% ipython --no-banner

In [1]: import numpy as np

In [2]: np.set_printoptions(precision=2, suppress=True, linewidth=100, sign=" ")

In [3]: f = np.array([-2, 0, 0])

In [4]: W0 = -3 * np.eye(3) + np.outer(f, f)

In [5]: W0
Out[5]: 
array([[ 1.,  0.,  0.],
       [ 0., -3.,  0.],
       [ 0.,  0., -3.]])

In [6]: # triangular, det is the product of the diagonal

In [7]: vec = np.array([-8, 7, 4])

In [8]: y = W0 @ vec

In [9]: y
Out[9]: array([ -8., -21., -12.])

In [10]: print(np.linalg.solve(W0, y + W0[:, 0]))
[-7.  7.  4.]

In [11]: print(np.linalg.solve(W0, y))
[-8.  7.  4.]

In [12]: np.linalg.solve(W0, -1 * y)
Out[12]: array([ 8., -7., -4.])

In [13]: feats = np.load("m.npy")

In [14]: feats
Out[14]: 
array([[ 4,  0,  0,  2,  0],
       [ 0, -3, -4,  0,  1],
       [ 0,  5, -5,  0,  2],
       [ 4,  0,  0,  5,  0],
       [ 0,  2,  2,  0, -4]])

In [15]: # 2 blocks once reordered

In [16]: round(float(np.linalg.norm(feats, "nuc")), 2)
Out[16]: 25.68

In [17]: np.linalg.norm(feats, axis=1)
Out[17]: array([ 4.47,  5.1 ,  7.35,  6.4 ,  4.9 ])

In [18]: print(round(np.linalg.norm(feats) ** 2 / np.linalg.norm(feats, 2) ** 2, 2))
2.73

In [19]: np.linalg.norm(feats, axis=0)
Out[19]: array([ 5.66,  6.16,  6.71,  5.39,  4.58])

In [20]: round(np.linalg.norm(feats[3] - feats[4]), 2)
Out[20]: np.float64(8.06)

In [21]: (np.linalg.matrix_power((feats != 0) + (feats.T != 0) + np.eye(5), 5) > 0).astype(int)
Out[21]: 
array([[ 1,  0,  0,  1,  0],
       [ 0,  1,  1,  0,  1],
       [ 0,  1,  1,  0,  1],
       [ 1,  0,  0,  1,  0],
       [ 0,  1,  1,  0,  1]])

In [22]: (feats != 0).astype(int)
Out[22]: 
array([[ 1,  0,  0,  1,  0],
       [ 0,  1,  1,  0,  1],
       [ 0,  1,  1,  0,  1],
       [ 1,  0,  0,  1,  0],
       [ 0,  1,  1,  0,  1]])

In [23]: np.sort(np.linalg.eigvals(feats).real)
Out[23]: array([-4.6 , -3.7 , -3.7 ,  1.63,  7.37])

In [24]: np.abs(feats).max()
Out[24]: np.int64(5)

In [25]: feats - feats[0]
Out[25]: 
array([[ 0,  0,  0,  0,  0],
       [-4, -3, -4, -2,  1],
       [-4,  5, -5, -2,  2],
       [ 0,  0,  0,  3,  0],
       [-4,  2,  2, -2, -4]])

In [26]: feats.shape
Out[26]: (5, 5)

In [27]: feats.sum(axis=1)
Out[27]: array([ 6, -6,  2,  9,  0])

In [28]: np.diff(feats, axis=0)
Out[28]: 
array([[-4, -3, -4, -2,  1],
       [ 0,  8, -1,  0,  1],
       [ 4, -5,  5,  5, -2],
       [-4,  2,  2, -5, -4]])

In [29]: print(np.round(np.linalg.norm(feats), 2))
12.85

In [30]: feats.sum(axis=0)
Out[30]: array([ 8,  4, -7,  7, -1])

In [31]: A2 = np.array([[0, 0, 0, 1, 2], [3, 0, 1, 1, 3], [0, 0, 0, 3, 3]])

In [32]: J = A2.T @ A2

In [33]: J
Out[33]: 
array([[  9,   0,   3,   3,   9],
       [  0,   0,   0,   0,   0],
       [  3,   0,   1,   1,   3],
       [  3,   0,   1,  11,  14],
       [  9,   0,   3,  14,  22]])

In [34]: round(np.linalg.det(J), 2)
Out[34]: np.float64(0.0)

In [35]: J @ J
Out[35]: 
array([[ 180,    0,   60,  189,  330],
       [   0,    0,    0,    0,    0],
       [  60,    0,   20,   63,  110],
       [ 189,    0,   63,  327,  492],
       [ 330,    0,  110,  492,  770]])

In [36]: (np.linalg.matrix_power((J != 0) + (J.T != 0) + np.eye(5), 5) > 0).astype(int)
Out[36]: 
array([[ 1,  0,  1,  1,  1],
       [ 0,  1,  0,  0,  0],
       [ 1,  0,  1,  1,  1],
       [ 1,  0,  1,  1,  1],
       [ 1,  0,  1,  1,  1]])

In [37]: vals, V = np.linalg.eigh(J)

In [38]: np.round(vals.sum(), 2), np.trace(J)
Out[38]: (np.float64(43.0), np.int64(43))

In [39]: np.round(V @ np.diag(vals) @ V.T, 2) + 0
Out[39]: 
array([[  9.,   0.,   3.,   3.,   9.],
       [  0.,   0.,   0.,   0.,   0.],
       [  3.,   0.,   1.,   1.,   3.],
       [  3.,   0.,   1.,  11.,  14.],
       [  9.,   0.,   3.,  14.,  22.]])

In [40]: print(np.round(V.T @ J @ V, 2) + 0)
[[  0.     0.     0.     0.     0.  ]
 [  0.     0.     0.     0.     0.  ]
 [  0.     0.     0.34   0.     0.  ]
 [  0.     0.     0.     7.41   0.  ]
 [  0.     0.     0.     0.    35.24]]

In [41]: np.round(V.T @ V, 2) + 0
Out[41]: 
array([[ 1.,  0.,  0.,  0.,  0.],
       [ 0.,  1.,  0.,  0.,  0.],
       [ 0.,  0.,  1.,  0.,  0.],
       [ 0.,  0.,  0.,  1.,  0.],
       [ 0.,  0.,  0.,  0.,  1.]])

In [42]: K = np.load("run14.npy")

In [43]: K
Out[43]: 
array([[ 2,  0,  0],
       [ 0, -3,  0],
       [ 0,  0,  2]])

In [44]: # splits into 3 blocks

In [45]: np.prod(np.diag(K)), round(np.linalg.det(K), 2)
Out[45]: (np.int64(-12), np.float64(-12.0))

In [46]: [int(np.linalg.matrix_rank(np.linalg.matrix_power(K, p))) for p in range(1, 4)]
Out[46]: [3, 3, 3]

In [47]: np.linalg.matrix_rank(K - K[0, 0] * np.eye(3))
Out[47]: np.int64(1)

In [48]: print(K @ K)
[[ 4  0  0]
 [ 0  9  0]
 [ 0  0  4]]

In [49]: np.all(np.linalg.eigvalsh(K) > 0)
Out[49]: np.False_

In [50]: [round(float(np.linalg.det(K[:i, :i])), 2) + 0 for i in range(1, 4)]
Out[50]: [2.0, -6.0, -12.0]

In [51]: C2 = K.T @ K

In [52]: print(np.linalg.svd(K, compute_uv=False) ** 2)
[ 9.  4.  4.]

In [53]: rng = np.random.default_rng(77)

In [54]: lab = rng.permutation(5)

In [55]: lab
Out[55]: array([ 3,  4,  0,  2,  1])

In [56]: A2 = feats[lab][:, lab]

In [57]: A2
Out[57]: 
array([[ 5,  0,  4,  0,  0],
       [ 0, -4,  0,  2,  2],
       [ 2,  0,  4,  0,  0],
       [ 0,  2,  0, -5,  5],
       [ 0,  1,  0, -4, -3]])

In [58]: np.diag(A2)
Out[58]: array([ 5, -4,  4, -5, -3])

In [59]: np.trace(A2)
Out[59]: np.int64(-3)

In [60]: np.allclose(A2, feats)
Out[60]: False

In [61]: np.linalg.norm(K, axis=0)
Out[61]: array([ 2.,  3.,  2.])

In [62]: K[:, 2] @ K[:, 0]
Out[62]: np.int64(0)

In [63]: E = np.loadtxt("a.csv", delimiter=",")

In [64]: E
Out[64]: 
array([[ 0.,  0.,  0.,  0.],
       [ 0.,  0.,  0.,  2.],
       [ 3.,  0.,  0.,  0.],
       [ 0.,  3.,  0.,  0.]])

In [65]: # 2 groups of indices that never mix

In [66]: Uu, s, VT = np.linalg.svd(E)

In [67]: print(np.argmax(s[:-1] / (s[1:] + 1e-6)) + 1)
3

In [68]: A2 = Uu[:, :3] @ np.diag(s[:3]) @ VT[:3]

In [69]: np.linalg.matrix_rank(E, rtol=0.05)
Out[69]: np.int64(3)

In [70]: print(A2)
[[ 0.  0.  0.  0.]
 [ 0.  0.  0.  2.]
 [ 3.  0.  0.  0.]
 [ 0.  3.  0.  0.]]

In [71]: np.kron(np.eye(2, dtype=int), A2)
Out[71]: 
array([[ 0.,  0.,  0.,  0.,  0.,  0.,  0.,  0.],
       [ 0.,  0.,  0.,  2.,  0.,  0.,  0.,  0.],
       [ 3.,  0.,  0.,  0.,  0.,  0.,  0.,  0.],
       [ 0.,  3.,  0.,  0.,  0.,  0.,  0.,  0.],
       [ 0.,  0.,  0.,  0.,  0.,  0.,  0.,  0.],
       [ 0.,  0.,  0.,  0.,  0.,  0.,  0.,  2.],
       [ 0.,  0.,  0.,  0.,  3.,  0.,  0.,  0.],
       [ 0.,  0.,  0.,  0.,  0.,  3.,  0.,  0.]])

In [72]: print(round(np.linalg.det(A2[::-1]), 2))
0.0

In [73]: np.einsum("ij,ji->", A2, A2)
Out[73]: np.float64(12.0)

In [74]: (np.linalg.matrix_power((E != 0) + (E.T != 0) + np.eye(4), 4) > 0).astype(int)
Out[74]: 
array([[ 1,  0,  1,  0],
       [ 0,  1,  0,  1],
       [ 1,  0,  1,  0],
       [ 0,  1,  0,  1]])

In [75]: E @ E
Out[75]: 
array([[ 0.,  0.,  0.,  0.],
       [ 0.,  6.,  0.,  0.],
       [ 0.,  0.,  0.,  0.],
       [ 0.,  0.,  0.,  6.]])

In [76]: print((E != 0).astype(int))
[[ 0  0  0  0]
 [ 0  0  0  1]
 [ 1  0  0  0]
 [ 0  1  0  0]]

In [77]: print(round(float(np.linalg.det(E)), 2))
0.0

In [78]: data = np.load("dump.npy")

In [79]: data
Out[79]: 
array([[ 0,  0,  0,  0,  0],
       [ 0,  1, -1, -2,  0],
       [-3, -3,  0,  0, -3],
       [ 0, -1,  0,  0,  0]])

In [80]: rk = np.linalg.matrix_rank(data)

In [81]: rk
Out[81]: np.int64(3)

In [82]: ns = np.linalg.svd(data)[2][rk:].T

In [83]: np.linalg.matrix_rank(data.T @ data), np.linalg.matrix_rank(data @ data.T)
Out[83]: (np.int64(3), np.int64(3))

In [84]: np.allclose(data @ ns, 0)
Out[84]: True

In [85]: [int(np.linalg.matrix_rank(np.delete(data, i, axis=0))) for i in range(4)]
Out[85]: [3, 2, 2, 2]

In [86]: [int(np.linalg.matrix_rank(data[:, :j + 1])) for j in range(5)]
Out[86]: [1, 2, 3, 3, 3]

In [87]: Uu, s, VT = np.linalg.svd(data)

In [88]: V = VT[:(s > 1e-8).sum()]

In [89]: vec = data[3] + 4 * data[2] + rng.integers(2) * np.eye(5)[1]

In [90]: vec
Out[90]: array([-12., -13.,   0.,   0., -12.])

In [91]: np.allclose(V.T @ V @ vec, vec)
Out[91]: True
